$ python -q
>>> import numpy as np
>>> np.set_printoptions(precision=3, suppress=True, linewidth=200, floatmode="fixed")
>>> arr = np.load("run16.npy")
>>> arr
array([[ -0.844,   5.479,  -0.058,   0.628],
       [ -9.305,  -4.306,   1.565,  -2.123],
       [  0.801,   0.908,  -8.219,  -0.743],
       [ -8.494,   2.921,  -3.656,  -0.790],
       [ -5.516,  -1.429,   2.900,  -0.233],
       [-14.629,   0.439,  -7.858,  -1.246],
       [  8.154,  -1.790,   9.942,   0.721],
       [ 14.349,   2.281,   8.098,  -2.050],
       [  6.770,  -5.437,   8.832,  -1.736],
       [  2.402,  -1.111,  -6.704,  -0.095],
       [  3.136,  -1.222,   1.063,  -0.363]])
>>> cen = arr - arr.mean(axis=0)
>>> left, sigma, Vh = np.linalg.svd(cen, full_matrices=False)
>>> sigma ** 2 / (sigma ** 2).sum()
array([0.759, 0.175, 0.059, 0.006])
>>> np.searchsorted(np.cumsum(sigma ** 2) / (sigma ** 2).sum(), 0.9) + 1
np.int64(2)
>>> np.abs(left[:, 0]).argmax()
np.int64(5)
>>> print(sigma)
[31.243 15.015  8.716  2.880]
>>> np.abs(Vh[-1])
array([0.011, 0.120, 0.001, 0.993])
>>> np.round((sigma ** 2).sum() ** 2 / (sigma ** 4).sum(), 3)
np.float64(1.638)
>>> print(Vh[0] * np.sign(Vh[0, np.abs(Vh[0]).argmax()]))
[ 0.829 -0.058  0.556  0.001]
>>> x0 = np.array([-9, 4, -3, 6])
>>> rhs = arr @ x0
>>> np.round(np.linalg.pinv(arr) @ arr, 3) + 0
array([[1.000, 0.000, 0.000, 0.000],
       [0.000, 1.000, 0.000, 0.000],
       [0.000, 0.000, 1.000, 0.000],
       [0.000, 0.000, 0.000, 1.000]])
>>> print(rhs)
[  33.454   49.088   16.622   94.358   33.830  149.515 -106.046 -156.611 -119.590   -6.520  -38.479]
>>> rng = np.random.default_rng(3423)
>>> rhs = rhs + 0.02 * rng.normal(size=11)
>>> rhs
array([  33.454,   49.089,   16.594,   94.340,   33.799,  149.494, -106.054, -156.586, -119.573,   -6.528,  -38.496])
>>> c, *_ = np.linalg.lstsq(arr, rhs)
>>> c.round()
array([-9.000,  4.000, -3.000,  6.000])
>>> np.round(arr.T @ (rhs - arr @ c), 3) + 0
array([0.000, 0.000, 0.000, 0.000])
>>> [round(float(np.linalg.norm(np.linalg.solve(arr.T @ arr + lam * np.eye(4), arr.T @ rhs))), 2) for lam in (0, 1, 10, 100)]
[11.92, 11.71, 10.7, 8.78]
>>> A = np.loadtxt("out15.csv", delimiter=",")
>>> A
array([[0.000, 0.000, 3.000],
       [0.000, 0.000, 1.000],
       [3.000, 1.000, 0.000]])
>>> # symmetric, so the eigenvalues are real
>>> hat = np.triu(np.array([[2, 2, 2], [3, 3, 1], [0, 3, 3]]), 1) + np.eye(3)
>>> A2 = hat @ A @ np.linalg.inv(hat)
>>> A2
array([[  6.000, -10.000,   3.000],
       [  3.000,  -5.000,   0.000],
       [  3.000,  -5.000,  -1.000]])
>>> np.linalg.matrix_rank(A2)
np.int64(2)
>>> np.trace(A2), np.trace(A)
(np.float64(0.0), np.float64(0.0))
